$ python3 -q
>>> import numpy as np
>>> from numpy import linalg as LA
>>> np.set_printoptions(suppress=True, linewidth=200)
>>> def tidy(a):
...     return np.round(a, 3) + 0
... 
>>> F = np.loadtxt("test8.csv", delimiter=",")
>>> F
array([[-8., -2.,  0.,  0.,  0.,  0.],
       [-2.,  4., -2.,  0.,  0.,  0.],
       [ 0., -2., -7., -2.,  0.,  0.],
       [ 0.,  0., -2., -7., -2.,  0.],
       [ 0.,  0.,  0., -2., -6., -2.],
       [ 0.,  0.,  0.,  0., -2., -5.]])
>>> out = LA.inv(F)
>>> tidy(LA.cond(F))
np.float64(3.428)
>>> tidy(LA.slogdet(F)[0])
np.float64(-1.0)
>>> tidy(F @ out)
array([[1., 0., 0., 0., 0., 0.],
       [0., 1., 0., 0., 0., 0.],
       [0., 0., 1., 0., 0., 0.],
       [0., 0., 0., 1., 0., 0.],
       [0., 0., 0., 0., 1., 0.],
       [0., 0., 0., 0., 0., 1.]])
>>> print(tidy(LA.inv(out)))
[[-8. -2.  0.  0.  0.  0.]
 [-2.  4. -2.  0.  0.  0.]
 [ 0. -2. -7. -2.  0.  0.]
 [ 0.  0. -2. -7. -2.  0.]
 [ 0.  0.  0. -2. -6. -2.]
 [ 0.  0.  0.  0. -2. -5.]]
>>> np.allclose(out, F.T)
False
>>> assert F == F.T
Traceback (most recent call last):
  File "<python-input-12>", line 1, in <module>
    assert F == F.T
           ^^^^^^^^
ValueError: The truth value of an array with more than one element is ambiguous. Use a.any() or a.all()
>>> print(tidy(np.sort(np.abs(LA.eigvals(F)))))
[2.882 4.669 5.118 7.429 8.359 9.881]
>>> LA.determinant(F)
Traceback (most recent call last):
  File "<python-input-14>", line 1, in <module>
    LA.determinant(F)
    ^^^^^^^^^^^^^^
AttributeError: module 'numpy.linalg' has no attribute 'determinant'
>>> np.allclose(F, F.T)
True
>>> print(np.allclose(F @ F.T, F.T @ F))
True
>>> F @ F
array([[68.,  8.,  4.,  0.,  0.,  0.],
       [ 8., 24.,  6.,  4.,  0.,  0.],
       [ 4.,  6., 57., 28.,  4.,  0.],
       [ 0.,  4., 28., 57., 26.,  4.],
       [ 0.,  0.,  4., 26., 44., 22.],
       [ 0.,  0.,  0.,  4., 22., 29.]])
>>> tidy(LA.det(F))
np.float64(-42264.0)
>>> tidy(LA.norm(F) ** 2 / LA.norm(F, 2) ** 2)
np.float64(2.858)
>>> tidy(LA.norm(F, axis=0))
array([8.246, 4.899, 7.55 , 7.55 , 6.633, 5.385])
>>> LA.norm(F, axis=1).argmax()
np.int64(0)
>>> tidy(LA.norm(F, 2))
np.float64(9.881)
>>> tidy(LA.norm(F[4], 1)), tidy(LA.norm(F[4], np.inf))
(np.float64(10.0), np.float64(6.0))
>>> tidy(LA.norm(F, axis=1))
array([8.246, 4.899, 7.55 , 7.55 , 6.633, 5.385])
>>> tidy(LA.norm(F, "nuc"))
np.float64(38.339)
>>> tidy(LA.norm(F[4] - F[0]))
np.float64(10.583)
>>> evals, V = LA.eigh(F)
>>> x0 = np.array([-4, -2, 4, 1, -1, 3])
>>> (np.sign(V[:, -1].round(6)) == np.sign(V[0, -1].round(6))).astype(int)
array([1, 0, 1, 0, 1, 0])
>>> x0 @ F @ x0 / (x0 @ x0), tidy(evals[0]), tidy(evals[-1])
(np.float64(-6.0), np.float64(-9.881), np.float64(4.669))
>>> rng = np.random.default_rng(7)
>>> lab = rng.permutation(6)
>>> out = F[:, lab] * rng.choice([-1, 1], 6)
>>> out
array([[ 0.,  0.,  8., -0.,  2., -0.],
       [ 0., -2.,  2., -0., -4., -0.],
       [ 0., -7., -0., -0.,  2.,  2.],
       [ 0., -2., -0.,  2., -0.,  7.],
       [-2.,  0., -0.,  6., -0.,  2.],
       [-5.,  0., -0.,  2., -0., -0.]])
>>> left, _, vt = LA.svd(F.T @ out)
>>> tidy(left @ vt)
array([[ 0.,  0., -1.,  0.,  0.,  0.],
       [ 0.,  0.,  0.,  0., -1.,  0.],
       [ 0.,  1.,  0.,  0.,  0.,  0.],
       [ 0.,  0.,  0.,  0.,  0., -1.],
       [ 0.,  0.,  0., -1.,  0.,  0.],
       [ 1.,  0.,  0.,  0.,  0.,  0.]])
>>> print(lab)
[5 2 0 4 1 3]
>>> mat = np.load("m.npy")
>>> mat
array([[1, 0, 0, 0, 0, 0, 0, 0],
       [3, 1, 0, 0, 0, 0, 0, 0],
       [3, 5, 1, 0, 0, 0, 0, 0],
       [5, 2, 5, 1, 0, 0, 0, 0],
       [1, 0, 5, 0, 1, 0, 0, 0],
       [3, 2, 4, 0, 0, 1, 0, 0],
       [0, 0, 4, 3, 2, 5, 1, 0],
       [0, 4, 4, 5, 0, 4, 1, 1]])
>>> (mat - mat.T) / 2
array([[ 0. , -1.5, -1.5, -2.5, -0.5, -1.5,  0. ,  0. ],
       [ 1.5,  0. , -2.5, -1. ,  0. , -1. ,  0. , -2. ],
       [ 1.5,  2.5,  0. , -2.5, -2.5, -2. , -2. , -2. ],
       [ 2.5,  1. ,  2.5,  0. ,  0. ,  0. , -1.5, -2.5],
       [ 0.5,  0. ,  2.5,  0. ,  0. ,  0. , -1. ,  0. ],
       [ 1.5,  1. ,  2. ,  0. ,  0. ,  0. , -2.5, -2. ],
       [ 0. ,  0. ,  2. ,  1.5,  1. ,  2.5,  0. , -0.5],
       [ 0. ,  2. ,  2. ,  2.5,  0. ,  2. ,  0.5,  0. ]])
>>> np.allclose(mat, mat.T)
False
>>> mat.inv()
Traceback (most recent call last):
  File "<python-input-42>", line 1, in <module>
    mat.inv()
    ^^^^^^^
AttributeError: 'numpy.ndarray' object has no attribute 'inv'
>>> lab = rng.permutation(6)
>>> lab
array([3, 2, 5, 4, 1, 0])
>>> out = F[lab][:, lab]
>>> np.allclose(out, F)
False
>>> out = np.array([[-1, -3, 0],
...     [-2, 1, 3],
...     [-3, 3, 2],
...     [-2, -2, 1],
...     [3, 1, 3],
...     [-2, 3, 2],
...     [-3, 2, 3],
...     [-3, 3, 2]])
>>> print(np.vstack([mat, out.T]).shape)
(11, 8)
>>> LA.matrix_rank(np.vstack([mat, out.T]))
np.int64(8)
>>> np.einsum("ij->j", mat)
array([16, 14, 23,  9,  3, 10,  2,  1])
>>> LA.matrix_rank(mat @ out)
np.int64(3)
>>> mat @ out
array([[ -1,  -3,   0],
       [ -5,  -8,   3],
       [-16,  -1,  17],
       [-26,   0,  17],
       [-13,  13,  13],
       [-21,   8,  16],
       [-25,  25,  30],
       [-44,  23,  38]])
>>> np.einsum("ik,kj->ij", mat, out)
array([[ -1,  -3,   0],
       [ -5,  -8,   3],
       [-16,  -1,  17],
       [-26,   0,  17],
       [-13,  13,  13],
       [-21,   8,  16],
       [-25,  25,  30],
       [-44,  23,  38]])
>>> tidy(LA.norm(mat, 2) / LA.norm(mat))
np.float64(0.801)
>>> print([round(float(x), 3) for x in LA.svd(mat, compute_uv=False)[:3]])
[13.595, 7.869, 5.43]
>>> LA.matrix_rank(mat, rtol=0.1)
np.int64(5)
>>> K = np.load("mat.npy")
>>> K
array([[ 2.806,  0.269, -3.949, -1.992],
       [-3.973, -2.484,  3.85 , -5.131],
       [ 4.536, -0.679,  3.012,  2.426],
       [-0.182, -1.516, -2.837,  0.26 ],
       [-2.503,  6.342,  2.31 ,  1.044],
       [-2.653, -1.235,  2.916,  4.186],
       [ 4.518,  1.859,  0.45 , -4.365],
       [ 2.646, -3.202,  3.315,  1.955]])
>>> t = np.radians(129)
>>> Rm = np.eye(4)
>>> Rm[0, 0] = Rm[1, 1] = np.cos(t)
>>> Rm[0, 1], Rm[1, 0] = -np.sin(t), np.sin(t)
>>> tidy(Rm)
array([[-0.629, -0.777,  0.   ,  0.   ],
       [ 0.777, -0.629,  0.   ,  0.   ],
       [ 0.   ,  0.   ,  1.   ,  0.   ],
       [ 0.   ,  0.   ,  0.   ,  1.   ]])
>>> out = K @ Rm.T
>>> print(np.allclose(K @ K.T, out @ out.T))
True
>>> np.allclose(LA.norm(K, axis=1), LA.norm(out, axis=1))
True
>>> x0 = np.array([1, 0, 0, 3, 0, 4])
>>> y = F @ x0
>>> b, lr = np.zeros(6), 1 / LA.norm(F, 2) ** 2
>>> for i in range(30):
...     b -= lr * F.T @ (F @ b - y)
...     if i % 10 == 0: print(i, round(LA.norm(F @ b - y), 3))
... 
0 11.771
10 3.997
20 1.642
>>> tidy(LA.cond(F))
np.float64(3.428)
>>> x0 = np.array([0, 2, 6, -3])
>>> y = K @ x0
>>> tidy(LA.solve(K.T @ K, K.T @ y))
array([ 0.,  2.,  6., -3.])
>>> y = y + 0.05 * rng.normal(size=8)
>>> tidy(y)
array([-17.162,  33.53 ,   9.389, -20.835,  23.447,   2.401,  19.49 ,   7.526])
>>> b, *_ = LA.lstsq(K, y)
>>> tidy(LA.norm(y - K @ b))
np.float64(0.053)
>>> J = np.loadtxt("layer17.csv", delimiter=",")
>>> tidy(J)
array([[ -3.993,  21.879,   1.997, -11.915, -15.902, -17.925],
       [ -3.897,  20.143,   1.948, -10.702, -14.499, -16.844],
       [ -3.08 ,   8.71 ,   1.54 ,  -3.135,  -5.507,  -9.554],
       [ -2.519,   3.8  ,   1.259,  -0.301,  -1.887,  -6.187],
       [ -2.48 ,   3.539,   1.24 ,  -0.165,  -1.703,  -5.997],
       [ -0.933,  -0.877,   0.467,   1.064,   0.846,  -1.385],
       [ -0.826,  -0.857,   0.413,   0.956,   0.785,  -1.209],
       [  0.069,   0.105,  -0.034,  -0.066,  -0.068,   0.105],
       [  1.38 ,   1.561,  -0.69 ,   0.559,   0.082,   3.205],
       [  1.476,   1.553,  -0.738,   0.819,   0.275,   3.563],
       [  2.65 ,  -1.249,  -1.325,   7.843,   6.087,  10.385],
       [  3.131,  -4.364,  -1.566,  13.283,  10.832,  14.822],
       [  3.433,  -7.077,  -1.717,  17.633,  14.687,  18.212],
       [  3.753, -10.673,  -1.877,  23.114,  19.593,  22.367]])
>>> # looks like rank 3
>>> tidy(LA.svd(J, compute_uv=False))
array([73.872, 18.25 ,  8.903,  0.   ,  0.   ,  0.   ])
>>> print(tidy(LA.norm(J)))
76.612
>>> LA.rank(J)
Traceback (most recent call last):
  File "<python-input-84>", line 1, in <module>
    LA.rank(J)
    ^^^^^^^
AttributeError: module 'numpy.linalg' has no attribute 'rank'
>>> J[:, 6]
Traceback (most recent call last):
  File "<python-input-85>", line 1, in <module>
    J[:, 6]
    ~^^^^^^
IndexError: index 6 is out of bounds for axis 1 with size 6
>>> LA.matrix_rank(J)
np.int64(3)
>>> tidy(J.sum(axis=0))
array([-1.836, 36.191,  0.918, 38.985, 13.621, 13.558])
>>> print(tidy(J.sum(axis=1)))
[-25.86  -23.85  -11.025  -5.835  -5.567  -0.819  -0.738   0.11    6.097   6.948  24.39   36.139  45.171  56.277]
>>> np.count_nonzero(J)
np.int64(84)
>>> tidy(np.abs(J).max())
np.float64(23.114)
>>> np.abs(np.diag(LA.qr(J)[1])) > 1e-9
array([ True,  True, False,  True, False, False])
>>> np.unique(J.round(6), axis=0).shape
(14, 6)
>>> print(LA.matrix_rank(J, rtol=0.1))
3
>>> tidy(LA.norm(J, 2) / LA.norm(J))
np.float64(0.964)
>>> np.argsort(-LA.norm(J, axis=0).round(6), kind="stable")[:3]
array([5, 3, 4])
>>> [round(float(x), 3) for x in LA.svd(J, compute_uv=False)[:3]]
[73.872, 18.25, 8.903]
>>> LA.cond(J) > 100
np.True_
>>> C = J[[0, 2]].astype(float)
>>> for _ in range(3):
...     lab = LA.norm(J[:, None] - C, axis=-1).argmin(axis=1)
...     C = np.array([J[lab == j].mean(axis=0) for j in range(2)])
... 
>>> lab
array([0, 0, 0, 1, 1, 1, 1, 1, 1, 1, 1, 1, 1, 1])
>>> tidy(C[1] - C[0])
array([  4.487, -18.233,  -2.244,  14.469,  16.472,  20.036])
>>> print(tidy(C))
[[ -3.657  16.911   1.828  -8.584 -11.969 -14.774]
 [  0.83   -1.322  -0.415   5.885   4.503   5.262]]
>>> print(np.bincount(lab))
[ 3 11]
>>> X = np.load("arr.npy")
>>> tidy(X)
array([[ 3.082,  0.366, -0.546, -0.581,  0.541, -0.3  ,  0.571, -0.124],
       [ 0.366,  3.768,  0.668,  0.161, -0.557,  0.086, -0.52 , -0.479],
       [-0.546,  0.668,  3.318, -0.386,  0.933, -0.265, -0.02 ,  0.846],
       [-0.581,  0.161, -0.386,  2.696,  0.418, -0.894,  0.56 ,  0.19 ],
       [ 0.541, -0.557,  0.933,  0.418,  3.004,  0.285, -0.39 , -0.978],
       [-0.3  ,  0.086, -0.265, -0.894,  0.285,  3.37 ,  0.359,  0.241],
       [ 0.571, -0.52 , -0.02 ,  0.56 , -0.39 ,  0.359,  4.431,  0.011],
       [-0.124, -0.479,  0.846,  0.19 , -0.978,  0.241,  0.011,  2.331]])
>>> # equal to its transpose
>>> evals, V = LA.eigh(X)
>>> np.abs(V[:, -1]).round(6).argmax()
np.int64(6)
>>> tidy(evals)
array([0., 2., 3., 4., 4., 4., 4., 5.])
>>> tidy(LA.eigvalsh(X + 3 * np.eye(8)))
array([3., 5., 6., 7., 7., 7., 7., 8.])
>>> tidy(V.T @ X @ V)
array([[0., 0., 0., 0., 0., 0., 0., 0.],
       [0., 2., 0., 0., 0., 0., 0., 0.],
       [0., 0., 3., 0., 0., 0., 0., 0.],
       [0., 0., 0., 4., 0., 0., 0., 0.],
       [0., 0., 0., 0., 4., 0., 0., 0.],
       [0., 0., 0., 0., 0., 4., 0., 0.],
       [0., 0., 0., 0., 0., 0., 4., 0.],
       [0., 0., 0., 0., 0., 0., 0., 5.]])
>>> evals, V = LA.eigh(F)
>>> print(tidy(evals))
[-9.881 -8.359 -7.429 -5.118 -2.882  4.669]
>>> print(tidy(V.T @ V))
[[1. 0. 0. 0. 0. 0.]
 [0. 1. 0. 0. 0. 0.]
 [0. 0. 1. 0. 0. 0.]
 [0. 0. 0. 1. 0. 0.]
 [0. 0. 0. 0. 1. 0.]
 [0. 0. 0. 0. 0. 1.]]
>>> tidy(V @ np.diag(evals) @ V.T)
array([[-8., -2.,  0.,  0.,  0.,  0.],
       [-2.,  4., -2.,  0.,  0.,  0.],
       [ 0., -2., -7., -2.,  0.,  0.],
       [ 0.,  0., -2., -7., -2.,  0.],
       [ 0.,  0.,  0., -2., -6., -2.],
       [ 0.,  0.,  0.,  0., -2., -5.]])
>>> tidy(evals.sum()), np.trace(F)
(np.float64(-29.0), np.float64(-29.0))
>>> np.unique(evals.round(6) + 0, return_counts=True)[1]
array([1, 1, 1, 1, 1, 1])
>>> (evals > 1e-8).sum(), (evals < -1e-8).sum()
(np.int64(1), np.int64(5))
>>> left, sv, vt = LA.svd(X)
>>> V = vt[:(sv > 1e-8).sum()]
>>> x0 = X[0] + 3 * X[1] + rng.integers(2) * np.eye(8)[4]
>>> tidy(x0)
array([ 4.181, 11.672,  1.458, -0.098, -1.13 , -0.043, -0.988, -1.561])
>>> LA.matrix_rank(np.vstack([X, x0]))
np.int64(7)
>>> print(tidy(np.diag(V.T @ V)))
[0.91  0.924 0.827 0.865 0.771 0.935 0.969 0.799]
>>> tidy(LA.norm(x0 - V.T @ V @ x0))
np.float64(0.0)
